>>> import numpy as np
>>> np.set_printoptions(precision=3, suppress=True, linewidth=200, sign=" ")
>>> J = np.loadtxt("dump.csv", delimiter=",")
>>> J
array([[ 1.467,  0.8  ,  1.3  ],
       [-0.612, -0.4  ,  0.2  ],
       [ 1.596,  0.8  , -0.3  ],
       [ 1.396,  0.7  , -0.2  ],
       [-2.572, -1.3  ,  0.6  ],
       [-1.052, -0.5  , -0.9  ],
       [ 1.348,  0.7  , -1.1  ],
       [ 0.163,  0.   , -0.4  ],
       [ 5.419,  2.7  ,  0.   ],
       [-0.923, -0.5  ,  1.4  ],
       [ 0.827,  0.4  ,  0.7  ],
       [-2.1  , -1.1  ,  1.4  ],
       [ 2.251,  1.2  ,  0.3  ],
       [-0.945, -0.5  , -0.4  ],
       [-0.73 , -0.3  ,  1.5  ],
       [ 2.78 ,  1.4  , -0.4  ],
       [-1.377, -0.7  ,  0.5  ],
       [-0.259, -0.1  , -0.5  ],
       [-4.009, -2.   ,  0.2  ],
       [ 2.406,  1.2  ,  0.   ],
       [-3.356, -1.6  , -0.1  ],
       [-1.666, -0.8  ,  1.2  ],
       [ 0.798,  0.4  , -0.3  ],
       [ 2.745,  1.4  ,  0.6  ],
       [-0.589, -0.3  ,  0.9  ],
       [-2.775, -1.3  , -1.3  ],
       [-1.671, -0.8  ,  0.8  ],
       [-1.992, -1.   ,  1.1  ],
       [ 3.924,  1.9  ,  1.1  ]])
>>> cen = (J - J.mean(axis=0)) / J.std(axis=0)
>>> cen.std(axis=0)
array([ 1.,  1.,  1.])
>>> np.argwhere(np.abs(cen) > 2)
array([[  8,   0],
       [  8,   1],
       [ 25,   2]])
>>> b = np.linalg.lstsq(np.delete(cen, 0, axis=1), cen[:, 0])[0]
>>> np.abs(b).argmax()
np.int64(0)
>>> round(float(1 - np.var(cen[:, 0] - np.delete(cen, 0, axis=1) @ b)), 3)
0.998
>>> b
array([ 1.   ,  0.006])
>>> left, sigma, Vt = np.linalg.svd(J)
>>> np.argmax(sigma[:-1] / (sigma[1:] + 1e-6)) + 1
np.int64(2)
>>> B = left[:, :2] @ np.diag(sigma[:2]) @ Vt[:2]
>>> round(np.abs(J - B).max(), 3)
np.float64(0.076)
>>> np.linalg.matrix_rank(B)
np.int64(2)
>>> B = np.c_[J[:, :1] @ np.array([[2]]), np.array([-3, 1, 0, 3, 3, -3, 2, 0, -2, -2, -3, 1, 3, -2, 1, -2, 3, -1, 3, 1, 1, 2, 0, 1, 3, -3, 0, 3, 1])]
>>> B
array([[ 2.934, -3.   ],
       [-1.224,  1.   ],
       [ 3.192,  0.   ],
       [ 2.792,  3.   ],
       [-5.144,  3.   ],
       [-2.104, -3.   ],
       [ 2.696,  2.   ],
       [ 0.326,  0.   ],
       [10.838, -2.   ],
       [-1.846, -2.   ],
       [ 1.654, -3.   ],
       [-4.2  ,  1.   ],
       [ 4.502,  3.   ],
       [-1.89 , -2.   ],
       [-1.46 ,  1.   ],
       [ 5.56 , -2.   ],
       [-2.754,  3.   ],
       [-0.518, -1.   ],
       [-8.018,  3.   ],
       [ 4.812,  1.   ],
       [-6.712,  1.   ],
       [-3.332,  2.   ],
       [ 1.596,  0.   ],
       [ 5.49 ,  1.   ],
       [-1.178,  3.   ],
       [-5.55 , -3.   ],
       [-3.342,  0.   ],
       [-3.984,  3.   ],
       [ 7.848,  1.   ]])
>>> np.linalg.matrix_rank(B)
np.int64(2)
>>> np.linalg.norm(np.linalg.qr(J)[0].T @ B, axis=0) ** 2 / ((B ** 2).sum(axis=0) + 1e-12)
array([ 1.   ,  0.123])
>>> B = np.array([[1, 1], [1, -1]])
>>> rng = np.random.default_rng(23115)
>>> E = np.kron(B, np.kron(B, B))[rng.permutation(8)][:3]
>>> E
array([[ 1,  1, -1, -1,  1,  1, -1, -1],
       [ 1,  1,  1,  1,  1,  1,  1,  1],
       [ 1, -1,  1, -1, -1,  1, -1,  1]])
>>> B = E + rng.integers(-2, 3, (3, 2)) @ rng.integers(-2, 3, (2, 8))
>>> B
array([[-1,  3,  1,  3,  1,  1,  7, -5],
       [ 0, -2,  2,  1,  1, -1,  1,  3],
       [ 2,  0,  0, -2, -1,  2, -3,  1]])
>>> B - E
array([[-2,  2,  2,  4,  0,  0,  8, -4],
       [-1, -3,  1,  0,  0, -2,  0,  2],
       [ 1,  1, -1, -1,  0,  1, -2,  0]])
>>> np.round(np.linalg.svd(B - E, compute_uv=False), 3) + 0
array([ 10.649,   4.753,   0.   ])
>>> np.abs(B - E).sum(axis=1)
array([ 22,   9,   7])
>>> left, sigma, Vt = np.linalg.svd(E, full_matrices=False)
>>> left.shape, sigma.shape, Vt.shape
((3, 3), (3,), (3, 8))
>>> round(np.sqrt((sigma ** 2).sum()), 3), np.round(np.linalg.norm(E), 3)
(np.float64(4.899), np.float64(4.899))
>>> sigma / sigma[0]
array([ 1.,  1.,  1.])
>>> np.round(left.T @ E @ Vt.T, 3) + 0
array([[ 2.828,  0.   ,  0.   ],
       [ 0.   ,  2.828,  0.   ],
       [ 0.   ,  0.   ,  2.828]])
>>> np.round(left.T @ left, 3) + 0
array([[ 1.,  0.,  0.],
       [ 0.,  1.,  0.],
       [ 0.,  0.,  1.]])
>>> np.round(Vt @ Vt.T, 3) + 0
array([[ 1.,  0.,  0.],
       [ 0.,  1.,  0.],
       [ 0.,  0.,  1.]])
>>> def softmax(z):
...     e = np.exp(z - z.max(axis=-1, keepdims=True))
...     return e / e.sum(axis=-1, keepdims=True)
... 
>>> softmax(E[0] + 5)
array([ 0.22,  0.22,  0.03,  0.03,  0.22,  0.22,  0.03,  0.03])
>>> S = E @ E.T / np.sqrt(8)
>>> softmax(S + np.triu(np.full(S.shape, -np.inf), 1))
array([[ 1.   ,  0.   ,  0.   ],
       [ 0.056,  0.944,  0.   ],
       [ 0.053,  0.053,  0.894]])
>>> B = np.array([[-1, -2], [1, 2], [2, 5], [-3, 1], [-1, 4], [0, 1], [-2, 2], [-4, 1]])
>>> np.einsum("ik,kj->ij", E, B)
array([[ 6, -4],
       [-8, 14],
       [ 2, -4]])
>>> np.linalg.matrix_rank(np.vstack([E, B.T]))
np.int64(5)
>>> np.vstack([E, B.T]).shape
(5, 8)
>>> np.einsum("ij,ij->i", E, E)
array([ 8,  8,  8])
>>> M = np.load("mat.npy")
>>> M
array([[ 2.308, -0.111,  0.292,  0.613, -0.099],
       [-0.028,  0.02 ,  2.104, -0.739, -1.243],
       [ 0.25 , -0.754, -1.284,  0.616, -2.092],
       [ 0.106, -1.421, -0.672, -1.893,  0.321],
       [ 0.692,  1.506, -0.963, -0.717, -1.062]])
>>> softmax(M[4] + 5)
array([ 0.259,  0.584,  0.049,  0.063,  0.045])
>>> S = M @ M.T / np.sqrt(5)
>>> softmax(S)[4] @ M
array([ 0.696,  0.79 , -0.715, -0.459, -1.075])
>>> P = np.triu(np.array([[0, -2, -2, -2, 2],
...     [1, 0, -1, 0, -2],
...     [0, 2, 0, -2, 0],
...     [1, -2, 0, 2, 1],
...     [1, -2, -2, -2, 2]]), 1) + np.eye(5)
>>> B = P @ M @ np.linalg.inv(P)
>>> np.linalg.matrix_rank(B)
np.int64(5)
>>> round(np.linalg.det(B), 3)
np.float64(84.729)
>>> f = np.array([-1, 2, -2, 3, -1])
>>> B = M + np.outer(f, np.eye(5)[0])
>>> np.linalg.matrix_rank(np.linalg.inv(B) - np.linalg.inv(M), tol=1e-8)
np.int64(1)
>>> B
array([[ 1.308, -0.111,  0.292,  0.613, -0.099],
       [ 1.972,  0.02 ,  2.104, -0.739, -1.243],
       [-1.75 , -0.754, -1.284,  0.616, -2.092],
       [ 3.106, -1.421, -0.672, -1.893,  0.321],
       [-0.308,  1.506, -0.963, -0.717, -1.062]])
